In [1]: import numpy as np

In [2]: import numpy.linalg as la

In [3]: np.set_printoptions(precision=2, suppress=True, linewidth=200, sign=" ")

In [4]: f = np.array([2, -2, 0, 1, 1, -2])

In [5]: g = np.array([2, 3, 3])

In [6]: W0 = np.outer(f, g)

In [7]: W0
Out[7]: 
array([[ 4,  6,  6],
       [-4, -6, -6],
       [ 0,  0,  0],
       [ 2,  3,  3],
       [ 2,  3,  3],
       [-4, -6, -6]])

In [8]: round(float(la.norm(W0) ** 2 / la.norm(W0, 2) ** 2), 2)
Out[8]: 1.0

In [9]: la.norm(W0, axis=1)
Out[9]: array([ 9.38,  9.38,  0.  ,  4.69,  4.69,  9.38])

In [10]: W0[5] @ W0[0]
Out[10]: np.int64(-88)

In [11]: J = np.loadtxt("w.csv", delimiter=",")

In [12]: J
Out[12]: 
array([[ 0.5 ,  0.  ,  0.  ,  0.5 ],
       [ 0.  ,  0.5 ,  0.5 ,  0.  ],
       [ 0.25,  0.25,  0.5 ,  0.  ],
       [ 0.  ,  0.  ,  0.  ,  1.  ]])

In [13]: # a transition matrix

In [14]: vals, V = la.eig(J)

In [15]: np.sort(la.eigvals(J.T))
Out[15]: array([ 0.15,  0.5 ,  0.85,  1.  ])

In [16]: np.sort(la.eigvals(la.inv(J)))
Out[16]: array([ 1.  ,  1.17,  2.  ,  6.83])

In [17]: J @ V[:, 0] - vals[0] * V[:, 0]
Out[17]: array([ 0.,  0.,  0.,  0.])

In [18]: vals
Out[18]: array([ 0.85,  0.15,  0.5 ,  1.  ])

In [19]: np.sort(la.eigvals(J @ J))
Out[19]: array([ 0.02,  0.25,  0.73,  1.  ])

In [20]: round(np.prod(vals), 2)
Out[20]: np.float64(0.06)

In [21]: mat = np.load("dump.npy")

In [22]: mat
Out[22]: 
array([[ 2., -2.,  4., -2.],
       [ 2.,  0.,  3., -2.],
       [ 4., -2.,  7., -4.],
       [ 6., -4., 11., -6.]])

In [23]: np.round(la.norm(mat, 1), 2), np.round(la.norm(mat, np.inf), 2)
Out[23]: (np.float64(25.0), np.float64(27.0))

In [24]: round(la.norm(mat[1], 1), 2), round(float(la.norm(mat[1], np.inf)), 2)
Out[24]: (np.float64(7.0), 3.0)

In [25]: la.norm(mat, axis=0)
Out[25]: array([  7.75,   4.9 ,  13.96,   7.75])
